$ python3 -q
>>> import numpy as np
>>> from numpy import linalg as LA
>>> np.set_printoptions(precision=1, suppress=True, linewidth=200, legacy="1.25")
>>> E = np.array([[0.0, 0.0, 0.0], [0.0, 0.0, 2.0], [0.0, 2.0, 0.0]])
>>> # splits into 2 blocks
>>> left, sv, Vt = LA.svd(E)
>>> np.argmax(sv[:-1] / (sv[1:] + 1e-6)) + 1
2
>>> out = left[:, :2] @ np.diag(sv[:2]) @ Vt[:2]
>>> LA.matrix_rank(out)
2
>>> np.abs(E - out).max()
0.0
>>> out
array([[0., 0., 0.],
       [0., 0., 2.],
       [0., 2., 0.]])
>>> round(LA.norm(E - out, 2), 1), sv[2]
(0.0, 0.0)
>>> left, sv, Vt = LA.svd(E, full_matrices=False)
>>> sv / sv[0]
array([1., 1., 0.])
>>> left.T @ left
array([[1., 0., 0.],
       [0., 1., 0.],
       [0., 0., 1.]])
>>> Vt @ Vt.T
array([[1., 0., 0.],
       [0., 1., 0.],
       [0., 0., 1.]])
>>> left.shape, sv.shape, Vt.shape
((3, 3), (3,), (3, 3))
>>> left.T @ E @ Vt.T
array([[2., 0., 0.],
       [0., 2., 0.],
       [0., 0., 0.]])
>>> np.flatnonzero(LA.matrix_power((E != 0) + (E.T != 0) + np.eye(3), 3)[0])
array([0])
>>> np.sort(LA.eigvals(E).real)
array([-2.,  0.,  2.])
>>> E @ E
array([[0., 0., 0.],
       [0., 4., 0.],
       [0., 0., 4.]])
>>> round(float(LA.det(E)), 1)
0.0
>>> left, sv, Vt = LA.svd(E)
>>> vecs = Vt[:(sv > 1e-8).sum()]
>>> rng = np.random.default_rng(34)
>>> vec = E[1] + 2 * E[2] + rng.integers(2) * np.eye(3)[1]
>>> vec
array([0., 4., 2.])
>>> np.diag(vecs.T @ vecs)
array([0., 1., 1.])
>>> round(float(LA.norm(vec - vecs.T @ vecs @ vec)), 1)
0.0
>>> LA.matrix_rank(np.vstack([E, vec]))
2
>>> vecs.T @ vecs
array([[0., 0., 0.],
       [0., 1., 0.],
       [0., 0., 1.]])
>>> idx = rng.permutation(3)
>>> idx
array([0, 1, 2])
>>> out = E[idx][:, idx]
>>> np.allclose(out, E)
True
>>> out
array([[0., 0., 0.],
       [0., 0., 2.],
       [0., 2., 0.]])
>>> mat = np.load("case6.npy")
>>> mat
array([[ 3.,  3.,  0.,  0.,  0.,  0.],
       [ 3., -1.,  3.,  0.,  0.,  0.],
       [ 0.,  3., -3.,  3.,  0.,  0.],
       [ 0.,  0.,  3.,  0.,  3.,  0.],
       [ 0.,  0.,  0.,  3.,  1.,  3.],
       [ 0.,  0.,  0.,  0.,  3.,  0.]])
>>> # symmetric, so the eigenvalues are real
>>> r0, r1 = mat[1], mat[5]
>>> r0 @ r1
0.0
>>> r0 @ r0
19.0
>>> p = (r0 @ r1) / (r0 @ r0) * r0
>>> LA.matrix_rank(np.outer(r0, r1))
1
>>> round(LA.norm(r0 + r1) ** 2 + LA.norm(r0 - r1) ** 2, 1)
56.0
>>> (r1 - p) @ r0
0.0
>>> r1 - p
array([0., 0., 0., 0., 3., 0.])
>>> ev, vecs = LA.eigh(mat)
>>> (ev > 1e-8).sum(), (ev < -1e-8).sum()
(3, 3)
>>> np.round(vecs @ np.diag(ev) @ vecs.T, 1) + 0
array([[ 3.,  3.,  0.,  0.,  0.,  0.],
       [ 3., -1.,  3.,  0.,  0.,  0.],
       [ 0.,  3., -3.,  3.,  0.,  0.],
       [ 0.,  0.,  3.,  0.,  3.,  0.],
       [ 0.,  0.,  0.,  3.,  1.,  3.],
       [ 0.,  0.,  0.,  0.,  3.,  0.]])
>>> ev
array([-6.6, -3.5, -1.2,  1.4,  4.7,  5.3])
>>> np.round(vecs.T @ vecs, 1) + 0
array([[1., 0., 0., 0., 0., 0.],
       [0., 1., 0., 0., 0., 0.],
       [0., 0., 1., 0., 0., 0.],
       [0., 0., 0., 1., 0., 0.],
       [0., 0., 0., 0., 1., 0.],
       [0., 0., 0., 0., 0., 1.]])
>>> w1 = np.array([[9, -5], [4, 8], [5, 1], [-8, 9], [-2, -1], [5, 5]])
>>> beta = np.array([-2, 0])
>>> act = np.maximum(mat @ w1 + beta, 0)
>>> act
array([[37.,  9.],
       [36.,  0.],
       [ 0., 48.],
       [ 7.,  0.],
       [ 0., 41.],
       [ 0.,  0.]])
>>> LA.matrix_rank(act)
2
>>> (act > 0).mean(axis=0)
array([0.5, 0.5])
>>> basis = np.array([[1, -2], [2, -2]])
>>> act @ basis
array([[ 55., -92.],
       [ 36., -72.],
       [ 96., -96.],
       [  7., -14.],
       [ 82., -82.],
       [  0.,   0.]])
>>> w1 @ basis
array([[ -1,  -8],
       [ 20, -24],
       [  7, -12],
       [ 10,  -2],
       [ -4,   6],
       [ 15, -20]])
>>> vec = np.array([3, 0])
>>> y = act @ vec
>>> try:
...     LA.solve(act, y)
... except LA.LinAlgError as e:
...     print(e)
... 
Last 2 dimensions of the array must be square
>>> np.round(LA.lstsq(act, y)[0], 1) + 0
array([3., 0.])
>>> np.round(LA.pinv(act) @ act, 1) + 0
array([[1., 0.],
       [0., 1.]])
>>> y = y + 0.1 * rng.normal(size=6)
>>> y.round(1) + 0
array([111.3, 108. ,   0.1,  21. ,   0. ,   0. ])
>>> beta, *_ = LA.lstsq(act, y)
>>> beta.round()
array([3., 0.])
>>> np.round(act.T @ (y - act @ beta), 1) + 0
array([0., 0.])
>>> [round(float(LA.norm(LA.solve(act.T @ act + lam * np.eye(2), act.T @ y))), 2) for lam in (0, 1, 10, 100)]
[3.0, 3.0, 2.99, 2.9]
>>> out = np.array([[-1, -3], [4, 5]])
>>> M = np.triu(out)
>>> M
array([[-1, -3],
       [ 0,  5]])
>>> vec = np.array([1, 2])
>>> h1 = np.maximum(M @ vec, 0)
>>> np.tanh(M @ vec)
array([-1.,  1.])
>>> np.flatnonzero(h1 > 1e-9)
array([1])
>>> h1
array([ 0, 10])
>>> M * (h1 > 1e-9)[:, None]
array([[0, 0],
       [0, 5]])
>>> np.maximum(M @ vec, 0) - np.maximum(-M @ vec, 0)
array([-7, 10])
>>> np.maximum(M @ (3 * vec), 0)
array([ 0, 30])
>>> vec = np.array([9, 8])
>>> y = M @ vec
>>> y
array([-33,  40])
>>> LA.solve(M, M[:, 1])
array([-0.,  1.])
>>> LA.solve(M, y + M[:, 0])
array([10.,  8.])
>>> LA.solve(M, 2 * y)
array([18., 16.])
>>> LA.solve(M, y)
array([9., 8.])
>>> theta = np.radians(120)
>>> r_ = np.eye(2)
>>> r_[1, 1] = r_[0, 0] = np.cos(theta)
>>> r_[1, 0], r_[0, 1] = -np.sin(theta), np.sin(theta)
>>> r_
array([[-0.5,  0.9],
       [-0.9, -0.5]])
>>> out = M @ r_.T
>>> np.allclose(LA.norm(M, axis=1), LA.norm(out, axis=1))
True
>>> np.allclose(M @ M.T, out @ out.T)
True
>>> ev, vecs = LA.eig(M)
>>> np.prod(ev)
-5.0
>>> np.sort(LA.eigvals(LA.inv(M)))
array([-1. ,  0.2])
>>> ev
array([-1.,  5.])
>>> feats = np.array([[1, 1, 0, 0, 0, 0],
...     [-1, -2, 0, 0, 0, 0],
...     [-2, 0, 0, 0, 0, 0],
...     [0, 0, 1, 1, 0, 0],
...     [0, 0, -1, -2, 0, 0],
...     [0, 0, -2, 0, 0, 0],
...     [0, 0, 0, 0, 1, 1],
...     [0, 0, 0, 0, -1, -2],
...     [0, 0, 0, 0, -2, 0]])
>>> vec = np.array([3, 2, 5, 1, 2, 0])
>>> feats * vec
array([[  3,   2,   0,   0,   0,   0],
       [ -3,  -4,   0,   0,   0,   0],
       [ -6,   0,   0,   0,   0,   0],
       [  0,   0,   5,   1,   0,   0],
       [  0,   0,  -5,  -2,   0,   0],
       [  0,   0, -10,   0,   0,   0],
       [  0,   0,   0,   0,   2,   0],
       [  0,   0,   0,   0,  -2,   0],
       [  0,   0,   0,   0,  -4,   0]])
>>> np.sign((feats @ vec).round(6))
array([ 1, -1, -1,  1, -1, -1,  1, -1, -1])
>>> LA.norm(feats @ vec) <= LA.norm(feats, 2) * LA.norm(vec) + 1e-9
True
>>> feats @ vec
array([  5,  -7,  -6,   6,  -7, -10,   2,  -2,  -4])
>>> np.einsum("ij,j->i", feats, vec)
array([  5,  -7,  -6,   6,  -7, -10,   2,  -2,  -4])
>>> P = feats @ LA.solve(feats.T @ feats, feats.T)
>>> P
array([[ 0.2, -0.4, -0.2,  0. ,  0. ,  0. ,  0. ,  0. ,  0. ],
       [-0.4,  0.8, -0.1,  0. ,  0. ,  0. ,  0. ,  0. ,  0. ],
       [-0.2, -0.1,  1. ,  0. ,  0. ,  0. ,  0. ,  0. ,  0. ],
       [ 0. ,  0. ,  0. ,  0.2, -0.4, -0.2,  0. ,  0. ,  0. ],
       [ 0. ,  0. ,  0. , -0.4,  0.8, -0.1,  0. ,  0. ,  0. ],
       [ 0. ,  0. ,  0. , -0.2, -0.1,  1. ,  0. ,  0. ,  0. ],
       [ 0. ,  0. ,  0. ,  0. ,  0. ,  0. ,  0.2, -0.4, -0.2],
       [ 0. ,  0. ,  0. ,  0. ,  0. ,  0. , -0.4,  0.8, -0.1],
       [ 0. ,  0. ,  0. ,  0. ,  0. ,  0. , -0.2, -0.1,  1. ]])
>>> np.diag(P)
array([0.2, 0.8, 1. , 0.2, 0.8, 1. , 0.2, 0.8, 1. ])
>>> np.round(LA.eigvalsh(P), 1) + 0
array([0., 0., 0., 1., 1., 1., 1., 1., 1.])
>>> np.allclose(P @ P, P)
True
>>> LA.matrix_rank(np.eye(9) - P)
3
>>> ev, vecs = LA.eigh(P)
>>> vec = np.array([1, 2, 1, 3, 0, 1, 0, 1, 3])
>>> vecs * np.maximum(ev, 0) @ vecs.T
array([[ 0.2, -0.4, -0.2,  0. ,  0. ,  0. ,  0. ,  0. ,  0. ],
       [-0.4,  0.8, -0.1,  0. ,  0. ,  0. ,  0. ,  0. ,  0. ],
       [-0.2, -0.1,  1. ,  0. ,  0. ,  0. ,  0. ,  0. ,  0. ],
       [ 0. ,  0. ,  0. ,  0.2, -0.4, -0.2,  0. ,  0. ,  0. ],
       [ 0. ,  0. ,  0. , -0.4,  0.8, -0.1,  0. ,  0. ,  0. ],
       [ 0. ,  0. ,  0. , -0.2, -0.1,  1. ,  0. ,  0. ,  0. ],
       [ 0. ,  0. ,  0. ,  0. ,  0. ,  0. ,  0.2, -0.4, -0.2],
       [ 0. ,  0. ,  0. ,  0. ,  0. ,  0. , -0.4,  0.8, -0.1],
       [ 0. ,  0. ,  0. ,  0. ,  0. ,  0. , -0.2, -0.1,  1. ]])
>>> round(vec @ P @ vec / (vec @ vec), 1), round(ev[0], 1), ev[-1]
(0.5, 0.0, 1.0)
>>> vec = np.array([2, 0, 2, 1, 0, 1])
>>> y = feats @ vec
>>> beta, lr = np.zeros(6), 1 / LA.norm(feats, 2) ** 2
>>> for i in range(30):
...     beta -= lr * feats.T @ (feats @ beta - y)
...     if i % 10 == 0: print(i, round(LA.norm(feats @ beta - y), 1))
... 
0 1.8
10 0.1
20 0.0
>>> np.round(LA.cond(feats), 1)
1.9
>>> beta.round(1) + 0
array([2., 0., 2., 1., 0., 1.])
>>> vec = np.array([2, 1, 2, 2, 1, 2])
>>> y = feats @ vec
>>> y
array([ 3, -4, -4,  4, -6, -4,  3, -5, -2])
>>> np.round(LA.pinv(feats) @ feats, 1) + 0
array([[1., 0., 0., 0., 0., 0.],
       [0., 1., 0., 0., 0., 0.],
       [0., 0., 1., 0., 0., 0.],
       [0., 0., 0., 1., 0., 0.],
       [0., 0., 0., 0., 1., 0.],
       [0., 0., 0., 0., 0., 1.]])
>>> y = y + 0.1 * rng.normal(size=9)
>>> y
array([ 3. , -4.1, -3.9,  4. , -6. , -4.1,  2.9, -5.1, -2. ])
>>> beta, *_ = LA.lstsq(feats, y)
>>> beta.round()
array([2., 1., 2., 2., 1., 2.])
>>> beta
array([2., 1., 2., 2., 1., 2.])
>>> [round(float(LA.norm(LA.solve(feats.T @ feats + lam * np.eye(6), feats.T @ y))), 2) for lam in (0, 1, 10, 100)]
[4.27, 3.78, 1.92, 0.33]
>>> round(float(LA.norm(y - feats @ beta)), 1)
0.1
>>> idx = rng.integers(0, 3, 4)
>>> W0 = np.triu((idx[:, None] == idx) & (rng.random((4, 4)) < 0.8), 1).astype(int)
>>> W0 += W0.T
>>> W0
array([[0, 1, 1, 1],
       [1, 0, 0, 1],
       [1, 0, 0, 1],
       [1, 1, 1, 0]])
>>> # columns 1 and 2 are equal
>>> idx = rng.permutation(4)
>>> idx
array([2, 0, 3, 1])
>>> out = W0[idx][:, idx]
>>> round(float(LA.det(out)), 1), round(LA.det(W0[idx]), 1)
(0.0, 0.0)
>>> np.round(np.sort(np.abs(LA.eigvals(out))), 1) + 0
array([0. , 1. , 1.6, 2.6])
>>> np.allclose(out, W0)
False
>>> np.argwhere(np.triu(W0))
array([[0, 1],
       [0, 2],
       [0, 3],
       [1, 3],
       [2, 3]])
>>> W0 @ W0
array([[3, 1, 1, 2],
       [1, 2, 2, 1],
       [1, 2, 2, 1],
       [2, 1, 1, 3]])
>>> W0.sum(axis=0)
array([3, 2, 2, 3])
>>> Lm = np.diag(W0.sum(axis=1)) - W0
>>> (LA.eigvalsh(Lm) < 1e-8).sum()
1
>>> Lm @ np.ones(4)
array([0., 0., 0., 0.])
>>> round(LA.det(Lm[1:, 1:]))
8
>>> np.round(LA.eigvalsh(Lm), 1) + 0
array([0., 2., 4., 4.])
>>> Lm
array([[ 3, -1, -1, -1],
       [-1,  2,  0, -1],
       [-1,  0,  2, -1],
       [-1, -1, -1,  3]])
>>> LA.matrix_rank(Lm)
3
>>> J = np.loadtxt("test7.csv", delimiter=",")
>>> J
array([[ 3.6, -2.3,  2.7],
       [-3.3,  3.7,  0. ],
       [-3.9,  0.3,  3.1],
       [-4. , -1.1, -2.7],
       [-0.5,  3. ,  3.9],
       [-1.9,  4.5,  1. ],
       [ 0.6,  1.5,  4.7],
       [ 1.5, -4.2,  2.2],
       [ 4.3,  2.2, -1.3],
       [-0.4, -5. , -0.5],
       [ 4.4,  2.2, -1. ],
       [-0.6, -1.3, -4.8],
       [ 1.3, -0.8,  4.8],
       [ 0.1, -1.1, -4.9],
       [ 2.1,  2.3, -3.9],
       [ 0.1,  3.6,  3.5],
       [-2.4,  4.3, -0.5],
       [ 1. , -4.8,  1.2],
       [ 1.4, -1.7,  4.5],
       [-2.1, -4. ,  2.1],
       [-2.5,  3.4,  2.6],
       [ 2. , -0.9, -4.5],
       [-2.1, -4.4, -1.1],
       [ 3.8, -3. ,  1.3],
       [ 2.8, -0.7, -4.1],
       [-3.4, -0.8,  3.6]])
>>> Q, r_ = LA.qr(J)
>>> np.abs(np.diag(r_))
array([12.9, 15. , 15.8])
>>> np.allclose(r_.T @ r_, J.T @ J)
True
>>> round(float(np.trace(Q @ Q.T)), 1)
3.0
>>> np.round(Q.T @ Q, 1) + 0
array([[1., 0., 0.],
       [0., 1., 0.],
       [0., 0., 1.]])
